In [1]: import numpy as np

In [2]: from numpy import linalg as LA

In [3]: np.set_printoptions(precision=2, suppress=True, linewidth=100, legacy="1.25")

In [4]: data = np.loadtxt("m.csv", delimiter=",")

In [5]: data
Out[5]: 
array([[ 1., -5.,  2., -2.],
       [ 0.,  0.,  0.,  0.],
       [-1.,  5., -2.,  2.],
       [-1.,  5., -2.,  2.]])

In [6]: np.allclose(data, data.T)
Out[6]: False

In [7]: (data - data.T) / 2
Out[7]: 
array([[ 0. , -2.5,  1.5, -0.5],
       [ 2.5,  0. , -2.5, -2.5],
       [-1.5,  2.5,  0. ,  2. ],
       [ 0.5,  2.5, -2. ,  0. ]])

In [8]: data @ data
Out[8]: 
array([[ 1., -5.,  2., -2.],
       [ 0.,  0.,  0.,  0.],
       [-1.,  5., -2.,  2.],
       [-1.,  5., -2.,  2.]])

In [9]: (data + data.T) / 2
Out[9]: 
array([[ 1. , -2.5,  0.5, -1.5],
       [-2.5,  0. ,  2.5,  2.5],
       [ 0.5,  2.5, -2. ,  0. ],
       [-1.5,  2.5,  0. ,  2. ]])

In [10]: LA.matrix_power(data, 4)
Out[10]: 
array([[ 1., -5.,  2., -2.],
       [ 0.,  0.,  0.,  0.],
       [-1.,  5., -2.,  2.],
       [-1.,  5., -2.,  2.]])

In [11]: np.allclose(data @ data.T, data.T @ data)
Out[11]: False

In [12]: np.trace(data)
Out[12]: 1.0

In [13]: np.round(LA.det(data.T), 2)
Out[13]: 0.0

In [14]: np.round(np.poly(data), 2) + 0
Out[14]: array([ 1., -1.,  0.,  0.,  0.])

In [15]: np.round(LA.eigvals(data).sum().real, 2)
Out[15]: 1.0

In [16]: rng = np.random.default_rng(741618)

In [17]: B = data + rng.integers(-2, 3, (4, 1)) @ rng.integers(-2, 3, (1, 4))

In [18]: B
Out[18]: 
array([[ 0., -6.,  4., -4.],
       [ 2.,  2., -4.,  4.],
       [-2.,  4.,  0.,  0.],
       [-3.,  3.,  2., -2.]])

In [19]: B - data
Out[19]: 
array([[-1., -1.,  2., -2.],
       [ 2.,  2., -4.,  4.],
       [-1., -1.,  2., -2.],
       [-2., -2.,  4., -4.]])

In [20]: np.abs(B - data).sum(axis=1)
Out[20]: array([ 6., 12.,  6., 12.])

In [21]: np.abs(np.diag(LA.qr(B)[1])) > 1e-9
Out[21]: array([ True,  True, False, False])

In [22]: np.round(np.trace(LA.pinv(B) @ B), 2)
Out[22]: 2.0

In [23]: try:
    ...:     LA.inv(B)
    ...: except LA.LinAlgError as e:
    ...:     print(e)
    ...: 
Singular matrix

In [24]: np.allclose(B[:-1].T @ LA.lstsq(B[:-1].T, B[-1])[0], B[-1])
Out[24]: True

In [25]: B = np.array([[-1, -3, -2, -2], [0, -3, -2, 3], [-2, 1, 3, 2], [3, -3, -2, 3]])

In [26]: basis = np.array([[7]])

In [27]: A = np.block([[B, np.array([[2], [0], [0], [2]])], [np.zeros((1, 4)), basis]])

In [28]: A
Out[28]: 
array([[-1., -3., -2., -2.,  2.],
       [ 0., -3., -2.,  3.,  0.],
       [-2.,  1.,  3.,  2.,  0.],
       [ 3., -3., -2.,  3.,  2.],
       [ 0.,  0.,  0.,  0.,  7.]])

In [29]: vec = np.array([-2, 0, 2, 2, 0])

In [30]: target = A @ vec

In [31]: coef, lr = np.zeros(5), 1 / LA.norm(A, 2) ** 2

In [32]: for i in range(30):
    ...:     coef -= lr * A.T @ (A @ coef - target)
    ...:     if i % 5 == 0: print(i, round(LA.norm(A @ coef - target), 2))
    ...: 
0 10.17
5 2.92
10 1.26
15 0.59
20 0.3
25 0.18

In [33]: round(float(LA.cond(A)), 2)
Out[33]: 9.47

In [34]: B = np.array([[-1, -1], [1, 2]])

In [35]: basis = np.kron(B, A)

In [36]: LA.matrix_rank(basis)
Out[36]: 10

In [37]: r0 = np.array([2, 0, 2])

In [38]: np.polyval(r0, A[1])
Out[38]: array([ 2., 20., 10., 20.,  2.])

In [39]: lab = rng.permutation(5)

In [40]: lab
Out[40]: array([0, 2, 4, 3, 1])

In [41]: B = A[lab][:, lab]

In [42]: B
Out[42]: 
array([[-1., -2.,  2., -2., -3.],
       [-2.,  3.,  0.,  2.,  1.],
       [ 0.,  0.,  7.,  0.,  0.],
       [ 3., -2.,  2.,  3., -3.],
       [ 0., -2.,  0.,  3., -3.]])

In [43]: round(float(LA.det(B)), 2), round(float(LA.det(A[lab])), 2)
Out[43]: (-735.0, -735.0)

In [44]: np.allclose(B, A)
Out[44]: False

In [45]: np.trace(B)
Out[45]: 9.0

In [46]: B = A[0, 0] * A[1:] - np.outer(A[1:, 0], A[0])

In [47]: B
Out[47]: 
array([[ 0.,  3.,  2., -3., -0.],
       [ 0., -7., -7., -6.,  4.],
       [ 0., 12.,  8.,  3., -8.],
       [ 0.,  0.,  0.,  0., -7.]])

In [48]: LA.matrix_rank(B), LA.matrix_rank(A)
Out[48]: (4, 5)

In [49]: np.flatnonzero(~B.round(6).any(axis=1))
Out[49]: array([], dtype=int64)

In [50]: B = np.array([[0.0, 1.1],
    ...:     [-0.6, -2.1],
    ...:     [0.5, 0.2],
    ...:     [-0.4, -1.2],
    ...:     [0.7, -1.3],
    ...:     [-0.8, 1.6]])

In [51]: basis = np.array([[-2.3, 1.4, 1.8, -0.1, 0.8], [0.6, 0.6, -1.8, 1.0, -0.1]])

In [52]: E = B @ basis

In [53]: E
Out[53]: 
array([[ 0.66,  0.66, -1.98,  1.1 , -0.11],
       [ 0.12, -2.1 ,  2.7 , -2.04, -0.27],
       [-1.03,  0.82,  0.54,  0.15,  0.38],
       [ 0.2 , -1.28,  1.44, -1.16, -0.2 ],
       [-2.39,  0.2 ,  3.6 , -1.37,  0.69],
       [ 2.8 , -0.16, -4.32,  1.68, -0.8 ]])

In [54]: rank = LA.matrix_rank(E)

In [55]: rank
Out[55]: 2

In [56]: null = LA.svd(E)[2][rank:].T

In [57]: null.shape
Out[57]: (5, 3)

In [58]: LA.matrix_rank(E.T @ E), LA.matrix_rank(E @ E.T)
Out[58]: (2, 2)

In [59]: np.allclose(E @ null, 0)
Out[59]: True

In [60]: [int(LA.matrix_rank(E[:i])) for i in range(1, len(E) + 1)]
Out[60]: [1, 2, 2, 2, 2, 2]

In [61]: def softmax(z):
    ...:     e = np.exp(z - z.max(axis=-1, keepdims=True))
    ...:     return e / e.sum(axis=-1, keepdims=True)
    ...: 

In [62]: softmax(E[2] + -3)
Out[62]: array([0.05, 0.33, 0.25, 0.17, 0.21])

In [63]: softmax(E[2])
Out[63]: array([0.05, 0.33, 0.25, 0.17, 0.21])

In [64]: np.round(softmax(10 * E[2]), 2) + 0
Out[64]: array([0.  , 0.93, 0.06, 0.  , 0.01])

In [65]: scores = E @ E.T / np.sqrt(5)

In [66]: softmax(scores).round(6).argmax(axis=1)
Out[66]: array([5, 1, 4, 1, 4, 5])

In [67]: softmax(scores)[2] @ E
Out[67]: array([-1.64,  0.14,  2.46, -0.94,  0.47])

In [68]: E.shape
Out[68]: (6, 5)

In [69]: np.unravel_index(np.abs(E).argmax(), E.shape)
Out[69]: (5, 2)

In [70]: E.sum(axis=1)
Out[70]: array([ 0.33, -1.59,  0.86, -1.  ,  0.73, -0.8 ])

In [71]: np.round(LA.svd(E, compute_uv=False), 2) + 0
Out[71]: array([8.23, 3.54, 0.  , 0.  , 0.  ])

In [72]: LA.matrix_rank(E)
Out[72]: 2

In [73]: np.count_nonzero(E)
Out[73]: 30

In [74]: E.mean(axis=0)
Out[74]: array([ 0.06, -0.31,  0.33, -0.27, -0.05])

In [75]: J = np.load("dump.npy")

In [76]: J
Out[76]: 
array([[ 1.4 , -2.31,  0.79, -1.05],
       [-1.42, -2.41,  0.08, -1.07],
       [-1.36, -1.79, -1.95, -0.37],
       [ 0.47, -0.3 ,  1.93, -2.23],
       [-1.4 , -2.22, -1.24, -0.74],
       [-2.52, -0.29, -1.56,  0.38],
       [-0.27,  0.13,  2.78, -1.1 ],
       [ 1.64,  1.21, -0.46,  2.15],
       [ 0.76,  1.28,  2.15,  1.47],
       [-2.45, -0.61,  0.07,  1.62],
       [-0.32, -2.52, -1.55,  0.41],
       [-1.08, -2.46, -0.58,  1.2 ],
       [-0.83,  1.54,  0.73,  2.33],
       [-0.59,  2.9 , -0.09,  0.46],
       [ 0.12,  1.25, -1.8 ,  2.05],
       [-0.99, -2.13,  1.47,  1.14],
       [ 2.29,  0.27,  1.71,  0.86],
       [ 0.9 ,  2.24, -1.36, -1.16],
       [ 1.62, -0.74, -2.08, -1.22],
       [-0.46,  0.8 , -0.98,  2.68],
       [-1.77, -0.87, -0.32,  2.23],
       [ 0.76, -2.02, -0.51, -2.02],
       [ 1.1 ,  0.55,  0.86, -2.6 ]])

In [77]: cen = J - J.mean(axis=0)

In [78]: V = LA.svd(cen)[2][:2]

In [79]: B = cen - cen @ V.T @ V

In [80]: np.diag(V.T @ V)
Out[80]: array([0.37, 0.72, 0.23, 0.69])

In [81]: (cen @ V.T).std(axis=0)
Out[81]: array([1.8 , 1.71])

In [82]: np.round(np.cov(cen @ V.T, rowvar=False), 2) + 0
Out[82]: 
array([[3.4 , 0.  ],
       [0.  , 3.05]])

In [83]: round(float(LA.norm(B) / LA.norm(cen)), 2)
Out[83]: 0.54

In [84]: arr = np.loadtxt("data.csv", delimiter=",")

In [85]: arr
Out[85]: 
array([[ 0.97, -0.1 , -0.24],
       [-0.1 ,  0.69, -0.71],
       [-0.24, -0.71, -0.66]])

In [86]: arr - arr[0]
Out[86]: 
array([[ 0.  ,  0.  ,  0.  ],
       [-1.07,  0.8 , -0.47],
       [-1.2 , -0.61, -0.42]])

In [87]: LA.svd(arr, compute_uv=False)
Out[87]: array([1., 1., 1.])

In [88]: arr.sum(axis=0)
Out[88]: array([ 0.63, -0.12, -1.61])

In [89]: np.all(LA.eigvalsh(arr) > 0)
Out[89]: False

In [90]: [round(float(LA.det(arr[:i, :i])), 2) + 0 for i in range(1, 4)]
Out[90]: [0.97, 0.66, -1.0]

In [91]: np.round(LA.eigvalsh(arr).min(), 2)
Out[91]: -1.0

In [92]: evals, V = LA.eig(arr)

In [93]: np.sort(LA.eigvals(LA.inv(arr)))
Out[93]: array([-1.,  1.,  1.])

In [94]: np.sort(LA.eigvals(arr @ arr))
Out[94]: array([1., 1., 1.])

In [95]: np.round(arr @ V[:, 0] - evals[0] * V[:, 0], 2) + 0
Out[95]: array([0., 0., 0.])

In [96]: evals
Out[96]: array([ 1., -1.,  1.])

In [97]: np.sort(LA.eigvals(arr.T))
Out[97]: array([-1.,  1.,  1.])

In [98]: sv = 20 * 0.9 ** np.arange(4)

In [99]: K = rng.normal(size=(22, 4)) * rng.permutation(sv)

In [100]: K
Out[100]: 
array([[  6.82,   0.86,  -5.64,   6.82],
       [  1.77,  -4.7 , -21.66,  13.82],
       [-19.61, -20.23,  41.77,   1.62],
       [ -4.81,   7.09,  14.18,  -2.35],
       [ -1.41, -44.89, -16.45,  27.48],
       [ -6.62,  41.12,  43.47, -15.78],
       [  1.28, -22.85,  -0.08,  24.54],
       [ 16.98,   1.97,  36.34,  -2.81],
       [ -1.8 , -40.05, -14.86,   5.3 ],
       [-11.6 ,   5.16,   7.69, -35.6 ],
       [  8.79,   1.1 , -37.15,   5.15],
       [ -0.28,  25.85,   6.18,  -0.22],
       [-18.02,  32.99,   4.85,  11.8 ],
       [ 30.37,  -5.1 , -25.44,  26.39],
       [ 17.9 ,  24.47,  27.33,   5.22],
       [ 15.32,   8.77, -40.99,  -9.04],
       [ -4.63, -19.92,  26.5 ,  -4.15],
       [ -6.35,  13.44,  23.47,   6.15],
       [ 45.36,  12.99,  -0.66,   0.87],
       [ -5.68, -20.91,   9.97,  -7.18],
       [ 18.  ,  -2.47,  28.76, -10.03],
       [-13.62,  11.51,   3.1 ,   4.51]])

In [101]: B = np.c_[K[:, :2] @ np.array([[2, -2], [2, -1]]), np.array([1, 1, 2, 2, 1, 0, 0, 0, 2, 0, 0, 0, 2, 0, 1, 1, 0, 0, 2, 2, 2, 1])]

In [102]: B
Out[102]: 
array([[  15.36,  -14.5 ,    1.  ],
       [  -5.86,    1.16,    1.  ],
       [ -79.7 ,   59.46,    2.  ],
       [   4.55,    2.54,    2.  ],
       [ -92.61,   47.71,    1.  ],
       [  68.99,  -27.88,    0.  ],
       [ -43.14,   20.29,    0.  ],
       [  37.9 ,  -35.93,    0.  ],
       [ -83.7 ,   43.66,    2.  ],
       [ -12.87,   18.04,    0.  ],
       [  19.78,  -18.68,    0.  ],
       [  51.14,  -25.29,    0.  ],
       [  29.94,    3.05,    2.  ],
       [  50.53,  -55.63,    0.  ],
       [  84.74,  -60.26,    1.  ],
       [  48.19,  -39.42,    1.  ],
       [ -49.09,   29.17,    0.  ],
       [  14.19,   -0.75,    0.  ],
       [ 116.68, -103.7 ,    2.  ],
       [ -53.18,   32.27,    2.  ],
       [  31.06,  -33.53,    2.  ],
       [  -4.22,   15.73,    1.  ]])

In [103]: LA.norm(LA.qr(K)[0].T @ B, axis=0) ** 2 / ((B ** 2).sum(axis=0) + 1e-12)
Out[103]: array([1.  , 1.  , 0.11])

In [104]: LA.matrix_rank(np.c_[K, B])
Out[104]: 5
